$ ipython --no-banner

In [1]: import numpy as np

In [2]: from numpy import linalg as LA

In [3]: np.set_printoptions(precision=1, suppress=True, linewidth=100)

In [4]: data = np.load("m.npy")

In [5]: data
Out[5]: 
array([[ 1, -1,  1],
       [ 1,  0,  0],
       [ 1,  1,  1],
       [ 1,  2,  4],
       [ 1,  3,  9]])

In [6]: x = np.array([3, 0, 2])

In [7]: target = data @ x

In [8]: np.round(LA.lstsq(data, target)[0], 1) + 0
Out[8]: array([3., 0., 2.])

In [9]: target
Out[9]: array([ 5,  3,  5, 11, 21])

In [10]: rng = np.random.default_rng(43861)

In [11]: target = target + 0.1 * rng.normal(size=5)

In [12]: target
Out[12]: array([ 5.2,  3. ,  5.1, 11. , 21. ])

In [13]: coef, *_ = LA.lstsq(data, target)

In [14]: [round(float(LA.norm(LA.solve(data.T @ data + lam * np.eye(3), data.T @ target))), 2) for lam in (0, 1, 10, 100)]
Out[14]: [3.68, 3.12, 2.2, 1.22]

In [15]: coef
Out[15]: array([ 3.1, -0.1,  2. ])

In [16]: np.round(data.T @ (target - data @ coef), 1) + 0
Out[16]: array([0., 0., 0.])

In [17]: round(LA.norm(target - data @ coef), 1)
Out[17]: np.float64(0.2)

In [18]: K = np.array([[3, 3, 1], [3, 0, 1], [-3, 3, -1]])

In [19]: # rank 2

In [20]: LA.matrix_rank(K, rtol=0.1)
Out[20]: np.int64(2)

In [21]: round(float(LA.norm(K, 2) / LA.norm(K)), 1)
Out[21]: 0.8

In [22]: np.argsort(-LA.norm(K, axis=0).round(6), kind="stable")[:3]
Out[22]: array([0, 1, 2])

In [23]: f, v = data[4], data[0]

In [24]: f @ v
Out[24]: np.int64(7)

In [25]: p = (f @ v) / (f @ f) * f

In [26]: LA.matrix_rank(np.outer(f, v))
Out[26]: np.int64(1)

In [27]: r = LA.matrix_rank(K)

In [28]: r
Out[28]: np.int64(2)

In [29]: null = LA.svd(K)[2][r:].T

In [30]: LA.matrix_rank(K.T @ K), LA.matrix_rank(K @ K.T)
Out[30]: (np.int64(2), np.int64(2))

In [31]: np.allclose(K @ null, 0)
Out[31]: True

In [32]: null.shape
Out[32]: (3, 1)

In [33]: np.round(K @ null, 1) + 0
Out[33]: 
array([[0.],
       [0.],
       [0.]])

In [34]: [int(LA.matrix_rank(np.delete(K, i, axis=0))) for i in range(3)]
Out[34]: [2, 2, 2]

In [35]: null @ null.T
Out[35]: 
array([[ 0.1,  0. , -0.3],
       [ 0. ,  0. ,  0. ],
       [-0.3,  0. ,  0.9]])
